$ python3 -q
>>> import numpy as np
>>> import numpy.linalg as la
>>> np.set_printoptions(precision=1, suppress=True, linewidth=140, sign=" ")
>>> J = np.loadtxt("a.csv", delimiter=",")
>>> J.round(1) + 0
array([[ 0.6, -0.3,  0.3,  0.1,  0.1],
       [-0.3,  0.2, -0.2, -0.1, -0.1],
       [ 0.3, -0.2,  0.2,  0.1,  0.1],
       [ 0.1, -0.1,  0.1,  0. ,  0. ],
       [ 0.1, -0.1,  0.1,  0. ,  0. ]])
>>> Uu, sv, Vt = la.svd(J)
>>> np.argmax(sv[:-1] / (sv[1:] + 1e-6)) + 1
np.int64(1)
>>> B = Uu[:, :1] @ np.diag(sv[:1]) @ Vt[:1]
>>> la.matrix_rank(J, rtol=0.05)
np.int64(1)
>>> round(la.norm(J - B, 2), 1), round(sv[1], 1)
(np.float64(0.0), np.float64(0.0))
>>> np.round(la.norm(J - B) / la.norm(J), 1)
np.float64(0.0)
>>> round(float(np.abs(J - B).max()), 1)
0.0
>>> B.round(1) + 0
array([[ 0.6, -0.3,  0.3,  0.1,  0.1],
       [-0.3,  0.2, -0.2, -0.1, -0.1],
       [ 0.3, -0.2,  0.2,  0.1,  0.1],
       [ 0.1, -0.1,  0.1,  0. ,  0. ],
       [ 0.1, -0.1,  0.1,  0. ,  0. ]])
>>> np.round(np.trace(la.pinv(J) @ J), 1)
np.float64(1.0)
>>> np.unique(J.round(6), axis=0).shape
(4, 5)
>>> la.lstsq(J[:-1].T, J[-1])[2]
np.int32(1)
>>> w, evecs = la.eigh(J)
>>> x0 = np.array([-2, -5, 4, -1, -3])
>>> np.round(evecs * np.abs(w) @ evecs.T, 1) + 0
array([[ 0.6, -0.3,  0.3,  0.1,  0.1],
       [-0.3,  0.2, -0.2, -0.1, -0.1],
       [ 0.3, -0.2,  0.2,  0.1,  0.1],
       [ 0.1, -0.1,  0.1,  0. ,  0. ],
       [ 0.1, -0.1,  0.1,  0. ,  0. ]])
>>> np.round(x0 @ J @ x0 / (x0 @ x0), 1), round(float(w[0]), 1), w[-1]
(np.float64(0.1), -0.0, np.float64(1.0))
>>> (np.sign(evecs[:, -1].round(6)) == np.sign(evecs[0, -1].round(6))).astype(int)
array([ 1,  0,  1,  1,  1])
>>> round(float(np.abs(J).sum(axis=1).max()), 1), np.abs(w).max()
(1.4, np.float64(1.0))
